$ python -q
>>> import numpy as np
>>> import numpy.linalg as la
>>> np.set_printoptions(suppress=True, linewidth=120)
>>> rd = lambda a: np.round(a, 2) + 0
>>> mat = np.loadtxt("case11.csv", delimiter=",")
>>> print(rd(mat))
[[ -2.8   -5.01  -5.01   0.19   0.94  -3.42  -2.26]
 [ -6.64  -7.34  -7.34  -3.32   0.51  -0.98  -2.66]
 [  0.6   -1.22  -1.22   1.13  -0.49   0.76  -2.04]
 [ -6.27  -8.62  -8.62  -3.93  -8.02  -5.92 -10.18]
 [ -5.47  -8.01  -8.01  -1.38  -3.12  -8.04  -6.24]
 [  1.79   0.73   0.73   2.46   0.52   1.07  -0.14]
 [ -1.62  -1.9   -1.9    0.06  -2.59  -1.19  -2.78]
 [ -4.95  -4.15  -4.15  -3.84  -8.03  -0.44  -7.06]
 [  1.86   0.33   0.33   3.28   3.89   0.86   1.97]
 [ -0.47  -0.91  -0.91  -0.87  -5.74   1.59  -5.08]
 [  2.56   0.62   0.62   4.23   2.47  -1.63   0.94]
 [ -0.53   0.78   0.78   0.11  -3.85   1.62  -2.  ]
 [  5.72   4.29   4.29   6.67   3.42  -0.38   3.18]
 [  3.77   4.54   4.54   4.68  -0.07   0.43   1.94]
 [  6.71   4.66   4.66   7.27   7.18   2.19   5.57]
 [ -2.75  -3.11  -3.11  -1.1   -4.73  -2.03  -4.81]
 [  3.9    3.38   3.38   4.63   1.27   0.65   1.73]
 [ -4.73  -4.75  -4.75  -1.56  -4.75  -4.78  -5.  ]
 [  0.78   0.8    0.8    2.43   3.33   1.85   2.58]]
>>> cen = mat - mat.mean(axis=0)
>>> vecs = la.svd(cen)[2][:5]
>>> out = cen - cen @ vecs.T @ vecs
>>> rd((cen @ vecs.T).std(axis=0))
array([9.23, 3.17, 1.97, 0.8 , 0.  ])
>>> print(la.norm(out, axis=1).round(6).argmax())
0
>>> cen = mat - mat.mean(axis=0)
>>> Uu, sig, Vt = la.svd(cen, full_matrices=False)
>>> la.matrix_rank(cen)
np.int64(4)
>>> np.abs(Vt[0]).argmax()
np.int64(1)
>>> np.searchsorted(np.cumsum(sig ** 2) / (sig ** 2).sum(), 0.9) + 1
np.int64(2)
>>> print((np.sign(Uu[:, 0]) == np.sign(Uu[0, 0])).astype(int))
[1 1 0 1 1 0 1 1 0 1 0 0 0 0 0 1 0 1 0]
>>> rank = la.matrix_rank(mat)
>>> rank
np.int64(5)
>>> ns = la.svd(mat)[2][rank:].T
>>> print(rd(ns @ ns.T))
[[ 0.14 -0.12 -0.12  0.01 -0.19  0.02  0.24]
 [-0.12  0.6  -0.4  -0.01  0.15 -0.02 -0.2 ]
 [-0.12 -0.4   0.6  -0.01  0.15 -0.02 -0.2 ]
 [ 0.01 -0.01 -0.01  0.   -0.01  0.    0.02]
 [-0.19  0.15  0.15 -0.01  0.24 -0.03 -0.32]
 [ 0.02 -0.02 -0.02  0.   -0.03  0.    0.04]
 [ 0.24 -0.2  -0.2   0.02 -0.32  0.04  0.41]]
>>> [int(la.matrix_rank(mat[:, :j + 1])) for j in range(7)]
[1, 2, 2, 3, 4, 5, 5]
>>> [int(la.matrix_rank(mat[:i])) for i in range(1, len(mat) + 1)]
[1, 2, 3, 4, 5, 5, 5, 5, 5, 5, 5, 5, 5, 5, 5, 5, 5, 5, 5]
>>> [int(la.matrix_rank(np.delete(mat, i, axis=0))) for i in range(19)]
[5, 5, 5, 5, 5, 5, 5, 5, 5, 5, 5, 5, 5, 5, 5, 5, 5, 5, 5]
>>> Uu, sig, Vt = la.svd(mat)
>>> rd(sig)
array([41.38, 13.91, 11.41,  5.77,  2.59,  0.  ,  0.  ])
>>> np.argmax(sig[:-1] / (sig[1:] + 1e-6)) + 1
np.int64(5)
>>> out = Uu[:, :5] @ np.diag(sig[:5]) @ Vt[:5]
>>> la.matrix_rank(out)
np.int64(5)
>>> print(rd(la.norm(mat - out) / la.norm(mat)))
0.0
>>> r0 = np.array([-1, -5, -2])
>>> rng = np.random.default_rng(7346)
>>> F = np.outer(rng.normal(size=32), r0) + 0.02 * rng.normal(size=(32, 3))
>>> rd(F)
array([[ -1.04,  -5.33,  -2.16],
       [ -0.55,  -2.75,  -1.12],
       [  0.14,   0.59,   0.25],
       [  0.57,   2.83,   1.13],
       [  0.19,   0.94,   0.39],
       [ -1.1 ,  -5.55,  -2.22],
       [ -0.27,  -1.35,  -0.52],
       [  0.62,   2.98,   1.19],
       [  0.29,   1.42,   0.6 ],
       [  1.16,   5.73,   2.26],
       [ -0.01,  -0.16,  -0.05],
       [ -2.69, -13.26,  -5.28],
       [  0.28,   1.32,   0.53],
       [ -0.73,  -3.46,  -1.41],
       [ -1.47,  -7.36,  -2.94],
       [  0.25,   1.29,   0.52],
       [ -0.74,  -3.71,  -1.47],
       [ -0.15,  -0.59,  -0.21],
       [ -0.21,  -0.94,  -0.38],
       [  0.11,   0.37,   0.13],
       [ -0.39,  -1.99,  -0.75],
       [  0.49,   2.42,   0.96],
       [  0.49,   2.42,   0.97],
       [  1.01,   5.03,   1.98],
       [ -0.17,  -0.81,  -0.36],
       [ -0.18,  -0.92,  -0.38],
       [  0.72,   3.61,   1.46],
       [ -0.59,  -2.93,  -1.18],
       [ -0.45,  -2.16,  -0.87],
       [  0.29,   1.3 ,   0.52],
       [ -0.31,  -1.68,  -0.7 ],
       [ -1.43,  -7.15,  -2.85]])
>>> cen = (F - F.mean(axis=0)) / F.std(axis=0)
>>> rd(cen.std(axis=0))
array([1., 1., 1.])
>>> np.argwhere(np.abs(cen) > 2)
array([[11,  0],
       [11,  1],
       [11,  2]])
>>> beta = la.lstsq(np.delete(cen, 1, axis=1), cen[:, 1])[0]
>>> rd(1 - np.var(cen[:, 1] - np.delete(cen, 1, axis=1) @ beta))
np.float64(1.0)
>>> rd(beta)
array([0.28, 0.72])
